In [1]: import numpy as np

In [2]: np.set_printoptions(suppress=True, linewidth=100)

In [3]: def tidy(a):
   ...:     return np.round(a, 2) + 0
   ...: 

In [4]: J = np.load("dump.npy")

In [5]: J
Out[5]: 
array([[ 1,  0,  0,  0,  0,  0,  0,  0],
       [-2,  1,  0,  0,  0,  0,  0,  0],
       [-4,  1,  1,  0,  0,  0,  0,  0],
       [ 0,  4, -2,  1,  0,  0,  0,  0],
       [ 2, -1, -2,  3,  1,  0,  0,  0],
       [ 2,  4, -2,  4,  2,  1,  0,  0],
       [ 5,  1, -4, -3,  3,  3,  1,  0],
       [-1,  0, -1, -2, -1,  1,  3,  1]])

In [6]: Uu, sigma, vt = np.linalg.svd(J)

In [7]: tidy(sigma)
Out[7]: array([9.98, 7.22, 5.49, 2.96, 2.12, 1.36, 0.04, 0.01])

In [8]: A2 = Uu[:, :6] @ np.diag(sigma[:6]) @ vt[:6]

In [9]: tidy(A2)
Out[9]: 
array([[ 1.  ,  0.  ,  0.  ,  0.  , -0.02,  0.02, -0.01,  0.  ],
       [-2.  ,  1.  ,  0.  ,  0.  ,  0.  ,  0.  ,  0.  , -0.01],
       [-4.  ,  1.  ,  1.  ,  0.  ,  0.  ,  0.01,  0.  ,  0.  ],
       [ 0.  ,  4.  , -2.  ,  1.  ,  0.  ,  0.  ,  0.  ,  0.  ],
       [ 2.  , -1.  , -2.  ,  3.  ,  1.  ,  0.  ,  0.  ,  0.  ],
       [ 2.  ,  4.  , -2.  ,  4.  ,  2.  ,  1.  ,  0.  ,  0.  ],
       [ 5.  ,  1.  , -4.  , -3.  ,  3.  ,  3.  ,  1.  ,  0.  ],
       [-1.  ,  0.  , -1.  , -2.  , -1.  ,  1.  ,  3.  ,  1.  ]])

In [10]: tidy(np.linalg.norm(J - A2) / np.linalg.norm(J))
Out[10]: np.float64(0.0)

In [11]: tidy(np.linalg.norm(J - A2, 2)), tidy(sigma[6])
Out[11]: (np.float64(0.04), np.float64(0.04))

In [12]: tidy(np.abs(J - A2).max())
Out[12]: np.float64(0.02)

In [13]: A2 = J / np.linalg.norm(J, axis=1, keepdims=True)

In [14]: cov = A2 @ A2.T

In [15]: np.argwhere(np.triu(np.abs(cov) > 0.95, 1))
Out[15]: array([], shape=(0, 2), dtype=int64)

In [16]: (np.abs(cov) > 0.9).astype(int)
Out[16]: 
array([[1, 0, 1, 0, 0, 0, 0, 0],
       [0, 1, 1, 0, 0, 0, 0, 0],
       [1, 1, 1, 0, 0, 0, 0, 0],
       [0, 0, 0, 1, 0, 0, 0, 0],
       [0, 0, 0, 0, 1, 0, 0, 0],
       [0, 0, 0, 0, 0, 1, 0, 0],
       [0, 0, 0, 0, 0, 0, 1, 0],
       [0, 0, 0, 0, 0, 0, 0, 1]])

In [17]: tidy(np.linalg.norm(A2, axis=1))
Out[17]: array([1., 1., 1., 1., 1., 1., 1., 1.])

In [18]: tidy(np.degrees(np.arccos(np.clip(cov[5, 3], -1, 1))))
Out[18]: np.float64(38.67)

In [19]: tidy(cov[5])
Out[19]: array([ 0.3 ,  0.  , -0.21,  0.78,  0.62,  1.  ,  0.34, -0.32])
